% ipython --no-banner

In [1]: import numpy as np

In [2]: import numpy.linalg as la

In [3]: np.set_printoptions(precision=2, suppress=True, linewidth=160, sign=" ")

In [4]: rng = np.random.default_rng(9808)

In [5]: idx = rng.integers(0, 2, 4)

In [6]: E = np.array([[-6, -1, -7, 9], [-4, 6, -5, 4], [7, 2, -2, 3], [7, 8, -2, -3]]) * (idx[:, None] == idx)

In [7]: E
Out[7]: 
array([[-6, -1, -7,  0],
       [-4,  6, -5,  0],
       [ 7,  2, -2,  0],
       [ 0,  0,  0, -3]])

In [8]: round(float(la.norm(E, "nuc")), 2)
Out[8]: 26.99

In [9]: la.norm(E, axis=1).argmax()
Out[9]: np.int64(0)

In [10]: E[2] @ E[3]
Out[10]: np.int64(0)

In [11]: la.norm(E, axis=0)
Out[11]: array([ 10.05,   6.4 ,   8.83,   3.  ])

In [12]: idx = rng.permutation(4)

In [13]: idx
Out[13]: array([ 3,  2,  0,  1])

In [14]: M2 = E[idx][:, idx]

In [15]: M2
Out[15]: 
array([[-3,  0,  0,  0],
       [ 0, -2,  7,  2],
       [ 0, -7, -6, -1],
       [ 0, -5, -4,  6]])

In [16]: np.trace(M2)
Out[16]: np.int64(-5)

In [17]: np.allclose(M2, E)
Out[17]: False

In [18]: np.diag(M2)
Out[18]: array([-3, -2, -6,  6])

In [19]: proj = np.triu(np.array([[3, 2, -3, -2], [-2, -2, -2, 0], [3, -2, -3, 0], [-3, 3, -2, 1]]), 1) + np.eye(4)

In [20]: M2 = proj @ E @ la.inv(proj)

In [21]: M2
Out[21]: 
array([[-35.,  75.,  34., -64.],
       [-18.,  38.,  21., -36.],
       [  7., -12.,  -5.,  14.],
       [  0.,   0.,   0.,  -3.]])

In [22]: proj @ E - E @ proj
Out[22]: 
array([[-29.,  18., -24.,  -6.],
       [-14.,   4.,   4.,  -8.],
       [  0., -14.,  25.,  14.],
       [  0.,   0.,   0.,   0.]])

In [23]: print(np.trace(M2), np.trace(E))
-5.0 -5

In [24]: np.poly(M2)
Out[24]: array([    1.,     5.,    25.,  -348., -1215.])

In [25]: np.flatnonzero(la.matrix_power((E != 0) + (E.T != 0) + np.eye(4), 4)[3])
Out[25]: array([ 3])

In [26]: print(E @ E)
[[ -9 -14  61   0]
 [-35  30   8   0]
 [-64   1 -55   0]
 [  0   0   0   9]]

In [27]: round(float(la.det(E)), 2)
Out[27]: -1215.0

In [28]: (E != 0).astype(int)
Out[28]: 
array([[ 1,  1,  1,  0],
       [ 1,  1,  1,  0],
       [ 1,  1,  1,  0],
       [ 0,  0,  0,  1]])

In [29]: J = np.abs(np.array([[-3, -2], [3, 2]])) + np.eye(2)

In [30]: J = J / J.sum(axis=1, keepdims=True)

In [31]: J
Out[31]: 
array([[ 0.67,  0.33],
       [ 0.5 ,  0.5 ]])

In [32]: theta = np.radians(30)

In [33]: r_ = np.eye(2)

In [34]: r_[0, 0] = r_[1, 1] = np.cos(theta)

In [35]: r_[0, 1], r_[1, 0] = -np.sin(theta), np.sin(theta)

In [36]: r_
Out[36]: 
array([[ 0.87, -0.5 ],
       [ 0.5 ,  0.87]])

In [37]: M2 = J @ r_.T

In [38]: print(np.allclose(J @ J.T, M2 @ M2.T))
True

In [39]: np.abs(M2 - J).max(axis=0)
Out[39]: array([ 0.32,  0.29])

In [40]: round(la.det(r_), 2), np.round(np.trace(r_), 2)
Out[40]: (np.float64(1.0), np.float64(1.73))

In [41]: la.svd(J, compute_uv=False), la.svd(M2, compute_uv=False)
Out[41]: (array([ 1.01,  0.16]), array([ 1.01,  0.16]))

In [42]: np.allclose(la.norm(J, axis=1), la.norm(M2, axis=1))
Out[42]: True

In [43]: M2
Out[43]: 
array([[ 0.41,  0.62],
       [ 0.18,  0.68]])

In [44]: M2.reshape(2, -1)
Out[44]: 
array([[ 0.41,  0.62],
       [ 0.18,  0.68]])

In [45]: M2.reshape(2, 3)
---------------------------------------------------------------------------
ValueError                                Traceback (most recent call last)
Cell In[45], line 1
----> 1 M2.reshape(2, 3)

ValueError: cannot reshape array of size 4 into shape (2,3)

In [46]: t3 = M2.reshape(2, 2, -1)

In [47]: t3[:, 0]
Out[47]: 
array([[ 0.41],
       [ 0.18]])

In [48]: t3.transpose(1, 0, 2)
Out[48]: 
array([[[ 0.41],
        [ 0.18]],

       [[ 0.62],
        [ 0.68]]])

In [49]: J @ np.ones(2)
Out[49]: array([ 1.,  1.])

In [50]: J.sum(axis=1)
Out[50]: array([ 1.,  1.])

In [51]: np.sort(np.abs(la.eigvals(J)))[::-1]
Out[51]: array([ 1.  ,  0.17])

In [52]: la.matrix_power(J, 2)
Out[52]: 
array([[ 0.61,  0.39],
       [ 0.58,  0.42]])

In [53]: p = np.eye(2)[1]

In [54]: for _ in range(6):
    ...:     p = p @ J
    ...:     print(p.round(2))
    ...: 
[ 0.5  0.5]
[ 0.58  0.42]
[ 0.6  0.4]
[ 0.6  0.4]
[ 0.6  0.4]
[ 0.6  0.4]

In [55]: w, V = la.eig(J)

In [56]: w
Out[56]: array([ 1.  ,  0.17])

In [57]: J @ V[:, 0] - w[0] * V[:, 0]
Out[57]: array([ 0.,  0.])

In [58]: np.sort(la.eigvals(la.inv(J)))
Out[58]: array([ 1.,  6.])

In [59]: np.sort(la.eigvals(J @ J))
Out[59]: array([ 0.03,  1.  ])

In [60]: data = np.loadtxt("dump.csv", delimiter=",")

In [61]: data
Out[61]: 
array([[-0.99,  0.5 , -0.1 ],
       [-1.21,  0.6 , -0.5 ],
       [-2.41,  1.2 ,  0.1 ],
       [-1.22,  0.6 , -0.2 ],
       [-3.58,  1.8 , -1.  ],
       [ 0.22, -0.1 , -0.3 ],
       [ 1.02, -0.5 , -0.1 ],
       [-1.19,  0.6 ,  0.9 ],
       [ 0.42, -0.2 ,  1.7 ],
       [-2.4 ,  1.2 , -1.6 ],
       [ 0.42, -0.2 , -0.2 ],
       [-1.42,  0.7 ,  0.5 ]])

In [62]: M2 = np.array([[-6, 2, 5], [-4, 2, 7], [-8, -9, 2]])

In [63]: np.vstack([data, M2.T]).shape
Out[63]: (15, 3)

In [64]: Xs = data - data.mean(axis=0)

In [65]: V = la.svd(Xs)[2][:2]

In [66]: M2 = Xs - Xs @ V.T @ V

In [67]: np.round(np.cov(Xs @ V.T, rowvar=False), 2) + 0
Out[67]: 
array([[ 2.53,  0.  ],
       [ 0.  ,  0.51]])

In [68]: np.round(la.norm(M2) / la.norm(Xs), 2)
Out[68]: np.float64(0.0)
